% ipython --no-banner

In [1]: import numpy as np

In [2]: import numpy.linalg as la

In [3]: np.set_printoptions(suppress=True, linewidth=140)

In [4]: def rnd(a):
   ...:     return np.round(a, 2) + 0
   ...: 

In [5]: arr = np.load("m.npy")

In [6]: rnd(arr)
Out[6]: 
array([[-0.75,  0.65,  0.14],
       [-0.32, -0.17, -0.86],
       [ 0.48,  0.59, -0.04],
       [-0.32, -0.45,  0.48]])

In [7]: A2 = arr / np.sqrt((arr ** 2).mean(axis=1, keepdims=True))

In [8]: rnd(arr - arr.mean(axis=1, keepdims=True))
Out[8]: 
array([[-0.76,  0.63,  0.13],
       [ 0.13,  0.28, -0.41],
       [ 0.14,  0.25, -0.38],
       [-0.22, -0.35,  0.58]])

In [9]: rnd(A2[1])
Out[9]: array([-0.59, -0.32, -1.6 ])

In [10]: la.matrix_rank(arr - arr.mean(axis=1, keepdims=True))
Out[10]: np.int64(2)

In [11]: A2 = np.c_[arr[:, :2] @ np.array([[3, 1], [3, 2]]), np.array([6, -7, -5, -6])]

In [12]: rnd(A2)
Out[12]: 
array([[-0.31,  0.54,  6.  ],
       [-1.48, -0.66, -7.  ],
       [ 3.22,  1.67, -5.  ],
       [-2.31, -1.22, -6.  ]])

In [13]: rnd(la.norm(A2 - arr @ la.lstsq(arr, A2)[0], axis=0))
Out[13]: array([0. , 0. , 9.9])

In [14]: la.matrix_rank(np.c_[arr, A2])
Out[14]: np.int64(4)

In [15]: rnd(la.norm(la.qr(arr)[0].T @ A2, axis=0) ** 2 / ((A2 ** 2).sum(axis=0) + 1e-12))
Out[15]: array([1.  , 1.  , 0.33])

In [16]: la.matrix_rank(A2)
Out[16]: np.int64(3)

In [17]: m1 = np.load("data.npy")

In [18]: m1
Out[18]: 
array([[ 5.,  2.,  2., -4.],
       [ 4.,  3.,  3., -5.],
       [ 5.,  1.,  3., -1.],
       [ 0.,  0.,  0.,  3.]])

In [19]: vec = np.array([0, -3, -2, -3])

In [20]: y = m1 @ vec

In [21]: y
Out[21]: array([ 2.,  0., -6., -9.])

In [22]: rnd(la.solve(m1, y))
Out[22]: array([ 0., -3., -2., -3.])

In [23]: feats = np.load("layer18.npy")

In [24]: feats
Out[24]: 
array([[-9,  0, -3],
       [-9,  0, -3],
       [-3,  0, -1],
       [-9,  0, -3]])

In [25]: A2 = feats / np.sqrt((feats ** 2).mean(axis=1, keepdims=True))

In [26]: rnd(feats - feats.mean(axis=1, keepdims=True))
Out[26]: 
array([[-5.  ,  4.  ,  1.  ],
       [-5.  ,  4.  ,  1.  ],
       [-1.67,  1.33,  0.33],
       [-5.  ,  4.  ,  1.  ]])

In [27]: la.matrix_rank(feats - feats.mean(axis=1, keepdims=True))
Out[27]: np.int64(1)

In [28]: U, sig, vt = la.svd(feats)

In [29]: vecs = vt[:(sig > 1e-8).sum()]

In [30]: rng = np.random.default_rng(9140)

In [31]: vec = feats[2] + 3 * feats[1] + rng.integers(2) * np.eye(3)[1]

In [32]: vec
Out[32]: array([-30.,   1., -10.])

In [33]: la.matrix_rank(np.vstack([feats, vec]))
Out[33]: np.int64(2)

In [34]: rnd(np.diag(vecs.T @ vecs))
Out[34]: array([0.9, 0. , 0.1])

In [35]: rnd(la.norm(vec - vecs.T @ vecs @ vec))
Out[35]: np.float64(1.0)

In [36]: th = np.radians(120)

In [37]: R = np.eye(3)

In [38]: R[0, 0] = R[1, 1] = np.cos(th)

In [39]: R[0, 1], R[1, 0] = -np.sin(th), np.sin(th)

In [40]: rnd(R)
Out[40]: 
array([[-0.5 , -0.87,  0.  ],
       [ 0.87, -0.5 ,  0.  ],
       [ 0.  ,  0.  ,  1.  ]])

In [41]: A2 = feats @ R.T

In [42]: np.allclose(feats @ feats.T, A2 @ A2.T)
Out[42]: True

In [43]: rnd(la.det(R)), rnd(np.trace(R))
Out[43]: (np.float64(1.0), np.float64(0.0))

In [44]: rnd(np.abs(A2 - feats).max(axis=0))
Out[44]: array([13.5 ,  7.79,  0.  ])

In [45]: rnd(np.trace(la.pinv(feats) @ feats))
Out[45]: np.float64(1.0)

In [46]: np.unique(feats.round(6), axis=0).shape
Out[46]: (2, 3)

In [47]: np.allclose(feats[:-1].T @ la.lstsq(feats[:-1].T, feats[-1])[0], feats[-1])
Out[47]: True

In [48]: A2 = np.array([[0, 2, -1], [-2, 2, 0], [-3, -1, 2]])

In [49]: J = np.triu(A2)

In [50]: J
Out[50]: 
array([[ 0,  2, -1],
       [ 0,  2,  0],
       [ 0,  0,  2]])

In [51]: cov = feats.T @ feats

In [52]: (feats @ feats.T).shape
Out[52]: (4, 4)

In [53]: np.diag(cov)
Out[53]: array([252,   0,  28])

In [54]: la.matrix_rank(cov)
Out[54]: np.int64(1)

In [55]: np.trace(cov), (feats ** 2).sum()
Out[55]: (np.int64(280), np.int64(280))

In [56]: np.allclose(cov, cov.T)
Out[56]: True

In [57]: rnd(la.eigvalsh(cov)[::-1])
Out[57]: array([280.,   0.,   0.])

In [58]: rnd(la.svd(feats, compute_uv=False) ** 2)
Out[58]: array([280.,   0.,   0.])
